$ ipython --no-banner

In [1]: import numpy as np

In [2]: np.set_printoptions(suppress=True, linewidth=140)

In [3]: X = np.maximum(np.array([[1, -1, 2, 0],
   ...:     [-2, -1, 0, 0],
   ...:     [-2, -1, 1, 1],
   ...:     [1, 0, 2, 2],
   ...:     [-1, 0, -1, -1],
   ...:     [0, -2, -2, 2],
   ...:     [-1, -2, 2, 1],
   ...:     [-2, 0, 0, 1],
   ...:     [-1, 2, -1, -1],
   ...:     [-2, 1, -1, 2],
   ...:     [-2, -2, -2, 2],
   ...:     [-2, 1, -1, -2],
   ...:     [2, 0, 1, 0],
   ...:     [2, -2, 1, 0],
   ...:     [0, 1, 2, 0],
   ...:     [-2, 2, 1, -1],
   ...:     [-2, 0, 0, -2],
   ...:     [0, 2, 0, 2],
   ...:     [2, 0, 2, 1],
   ...:     [-2, 0, 1, 2],
   ...:     [0, -2, 0, 2],
   ...:     [1, -1, -1, -2],
   ...:     [-1, -1, -2, -2],
   ...:     [-1, 0, 0, -2],
   ...:     [-2, 2, -2, 1]]) @ np.array([[1, 0, 2, 2, 2], [1, 0, 2, 1, 2], [0, 3, 0, 2, 2], [3, 3, 0, 3, 3]]) + np.array([-3, -2, -1, -2, -1]), 0)

In [4]: X
Out[4]: 
array([[ 0,  4,  0,  3,  3],
       [ 0,  0,  0,  0,  0],
       [ 0,  4,  0,  0,  0],
       [ 4, 10,  1, 10, 11],
       [ 0,  0,  0,  0,  0],
       [ 1,  0,  0,  0,  0],
       [ 0,  7,  0,  1,  0],
       [ 0,  1,  0,  0,  0],
       [ 0,  0,  1,  0,  0],
       [ 2,  1,  0,  0,  1],
       [ 0,  0,  0,  0,  0],
       [ 0,  0,  0,  0,  0],
       [ 0,  1,  3,  4,  5],
       [ 0,  1,  0,  2,  1],
       [ 0,  4,  1,  3,  5],
       [ 0,  0,  0,  0,  0],
       [ 0,  0,  0,  0,  0],
       [ 5,  4,  3,  6,  9],
       [ 2,  7,  3,  9, 10],
       [ 1,  7,  0,  2,  3],
       [ 1,  4,  0,  2,  1],
       [ 0,  0,  0,  0,  0],
       [ 0,  0,  0,  0,  0],
       [ 0,  0,  0,  0,  0],
       [ 0,  0,  0,  0,  0]])

In [5]: basis = X[[17, 12]].astype(float)

In [6]: for _ in range(7):
   ...:     labels = np.linalg.norm(X[:, None] - basis, axis=-1).argmin(axis=1)
   ...:     basis = np.array([X[labels == j].mean(axis=0) for j in range(2)])
   ...: 

In [7]: labels
Out[7]: array([1, 1, 1, 0, 1, 1, 1, 1, 1, 1, 1, 1, 1, 1, 1, 1, 1, 0, 0, 1, 1, 1, 1, 1, 1])

In [8]: basis.round(3)
Out[8]: 
array([[ 3.667,  7.   ,  2.333,  8.333, 10.   ],
       [ 0.227,  1.545,  0.227,  0.773,  0.864]])

In [9]: np.round(basis[1] - basis[0], 3)
Out[9]: array([-3.439, -5.455, -2.106, -7.561, -9.136])

In [10]: dist = np.linalg.norm(X[:, None] - X[None], axis=-1)

In [11]: dist.mean(axis=1).argmax()
Out[11]: np.int64(3)

In [12]: np.unravel_index(dist.round(6).argmax(), dist.shape)
Out[12]: (np.int64(1), np.int64(3))

In [13]: arr = np.tril(np.array([[5, -1, 3], [5, 2, -5], [-5, 1, -5]]), -1) + np.eye(3, dtype=int)

In [14]: arr
Out[14]: 
array([[ 1,  0,  0],
       [ 5,  1,  0],
       [-5,  1,  1]])

In [15]: vals, evecs = np.linalg.eig(arr)

In [16]: np.prod(vals)
Out[16]: np.float64(1.0)

In [17]: arr @ evecs[:, 0] - vals[0] * evecs[:, 0]
Out[17]: array([0., 0., 0.])

In [18]: np.round(np.sort(np.linalg.eigvals(arr @ arr)), 3)
Out[18]: array([1., 1., 1.])

In [19]: np.round(np.sort(np.linalg.eigvals(np.linalg.inv(arr))), 3)
Out[19]: array([1., 1., 1.])

In [20]: A2 = np.array([[5, 4, 4], [4, 0, 4], [5, 3, 4]])

In [21]: E = A2 + A2.T

In [22]: E
Out[22]: 
array([[10,  8,  9],
       [ 8,  0,  7],
       [ 9,  7,  8]])

In [23]: rng = np.random.default_rng(59)

In [24]: labels = rng.permutation(3)

In [25]: labels
Out[25]: array([2, 0, 1])

In [26]: A2 = E[labels][:, labels]

In [27]: np.round(np.sort(np.abs(np.linalg.eigvals(A2))), 3)
Out[27]: array([ 0.053,  4.921, 22.974])

In [28]: round(float(np.linalg.det(A2)), 3), round(float(np.linalg.det(E[labels])), 3)
Out[28]: (6.0, 6.0)

In [29]: A2
Out[29]: 
array([[ 8,  9,  7],
       [ 9, 10,  8],
       [ 7,  8,  0]])
